% python3 -q
>>> import numpy as np
>>> np.set_printoptions(precision=2, suppress=True, linewidth=200)
>>> def rnd(a):
...     return np.round(a, 2) + 0
... 
>>> m1 = np.load("test3.npy")
>>> print(m1)
[[8 4 0]
 [8 6 0]
 [0 1 7]
 [0 0 3]
 [0 0 0]
 [5 4 0]
 [0 2 4]
 [0 1 7]
 [0 0 5]
 [5 1 0]
 [0 1 2]
 [8 2 0]
 [8 2 0]
 [8 4 0]
 [8 4 0]
 [0 0 3]
 [5 2 0]
 [0 0 0]
 [5 3 0]
 [0 2 4]]
>>> cent = m1[[16, 18]].astype(float)
>>> for _ in range(6):
...     labels = np.linalg.norm(m1[:, None] - cent, axis=-1).argmin(axis=1)
...     cent = np.array([m1[labels == j].mean(axis=0) for j in range(2)])
... 
>>> print(labels)
[1 1 0 0 0 1 0 0 0 1 0 1 1 1 1 0 1 0 1 0]
>>> print(np.bincount(labels))
[10 10]
>>> rng = np.random.default_rng(69628)
>>> labels = rng.permutation(3)
>>> B = m1[:, labels] * rng.choice([-1, 1], 3)
>>> print(B)
[[-4  8  0]
 [-6  8  0]
 [-1  0 -7]
 [ 0  0 -3]
 [ 0  0  0]
 [-4  5  0]
 [-2  0 -4]
 [-1  0 -7]
 [ 0  0 -5]
 [-1  5  0]
 [-1  0 -2]
 [-2  8  0]
 [-2  8  0]
 [-4  8  0]
 [-4  8  0]
 [ 0  0 -3]
 [-2  5  0]
 [ 0  0  0]
 [-3  5  0]
 [-2  0 -4]]
>>> U, _, VT = np.linalg.svd(m1.T @ B)
>>> print(labels)
[1 0 2]
>>> print(rnd(U @ VT))
[[ 0.  1.  0.]
 [-1.  0.  0.]
 [ 0.  0. -1.]]
>>> C2 = np.cov(m1, rowvar=False)
>>> print(rnd(np.polyfit(m1[:, 2], m1[:, 1], 1)))
[-0.31  2.5 ]
>>> print(rnd(C2))
[[13.31  4.92 -6.26]
 [ 4.92  3.   -1.91]
 [-6.26 -1.91  6.09]]
>>> print(rnd(m1.std(axis=0)))
[3.56 1.69 2.41]
>>> print(rnd(np.linalg.eigvalsh(C2)[::-1]))
[18.66  2.84  0.89]
>>> print(rnd(np.corrcoef(m1[:, 2], m1[:, 1])[0, 1]))
-0.45
>>> labels = m1[:, 0] > np.median(m1[:, 0])
>>> u = m1[labels].mean(axis=0) - m1[~labels].mean(axis=0)
>>> print(u)
[ 6.8  2.5 -3.5]
>>> print((((m1 - m1.mean(axis=0)) @ u > 0) == labels).mean())
1.0
>>> d = np.linalg.norm(m1[:, None] - m1[None], axis=-1)
>>> print(d[4].round(6).argsort(kind="stable")[:4])
[ 4 17 10  3]
>>> print(rnd(d[:5, :5]))
[[ 0.    2.   11.05  9.43  8.94]
 [ 2.    0.   11.75 10.44 10.  ]
 [11.05 11.75  0.    4.12  7.07]
 [ 9.43 10.44  4.12  0.    3.  ]
 [ 8.94 10.    7.07  3.    0.  ]]
>>> print(np.unravel_index(d.round(6).argmax(), d.shape))
(np.int64(1), np.int64(2))
>>> print(d.mean(axis=1).argmax())
1
>>> print(d.shape)
(20, 20)
>>> print(np.linalg.matrix_rank(d ** 2))
5
>>> print((d + 1e9 * np.eye(20)).round(6).argmin(axis=1))
[13  0  7 15 17 18 19  2  3 16  3 12 11  0  0  3  9  4  5  6]
>>> print(rnd(d[4]))
[ 8.94 10.    7.07  3.    0.    6.4   4.47  7.07  5.    5.1   2.24  8.25  8.25  8.94  8.94  3.    5.39  0.    5.83  4.47]
>>> J = np.load("run4.npy")
>>> print(J)
[[-2  0  1  1  2 -1  2]
 [ 2 -2  0  1  1  2 -1]
 [-1  2 -2  0  1  1  2]
 [ 2 -1  2 -2  0  1  1]
 [ 1  2 -1  2 -2  0  1]
 [ 1  1  2 -1  2 -2  0]
 [ 0  1  1  2 -1  2 -2]]
>>> t = np.radians(45)
>>> r_ = np.eye(7)
>>> r_[0, 0] = r_[2, 2] = np.cos(t)
>>> r_[0, 2], r_[2, 0] = -np.sin(t), np.sin(t)
>>> print(rnd(r_))
[[ 0.71  0.   -0.71  0.    0.    0.    0.  ]
 [ 0.    1.    0.    0.    0.    0.    0.  ]
 [ 0.71  0.    0.71  0.    0.    0.    0.  ]
 [ 0.    0.    0.    1.    0.    0.    0.  ]
 [ 0.    0.    0.    0.    1.    0.    0.  ]
 [ 0.    0.    0.    0.    0.    1.    0.  ]
 [ 0.    0.    0.    0.    0.    0.    1.  ]]
>>> B = J @ r_.T
>>> print(rnd(np.abs(B - J).max(axis=0)))
[2.   0.   1.71 0.   0.   0.   0.  ]
>>> print(rnd(np.linalg.det(r_)), rnd(np.trace(r_)))
1.0 6.41
>>> print(rnd(np.linalg.svd(J, compute_uv=False)), rnd(np.linalg.svd(B, compute_uv=False)))
[5.62 5.62 3.46 3.46 3.   2.12 2.12] [5.62 5.62 3.46 3.46 3.   2.12 2.12]
>>> print(np.allclose(np.linalg.norm(J, axis=1), np.linalg.norm(B, axis=1)))
True
>>> print(np.allclose(J @ J.T, B @ B.T))
True
>>> print(rnd(B))
[[-2.12  0.   -0.71  1.    2.   -1.    2.  ]
 [ 1.41 -2.    1.41  1.    1.    2.   -1.  ]
 [ 0.71  2.   -2.12  0.    1.    1.    2.  ]
 [ 0.   -1.    2.83 -2.    0.    1.    1.  ]
 [ 1.41  2.    0.    2.   -2.    0.    1.  ]
 [-0.71  1.    2.12 -1.    2.   -2.    0.  ]
 [-0.71  1.    0.71  2.   -1.    2.   -2.  ]]
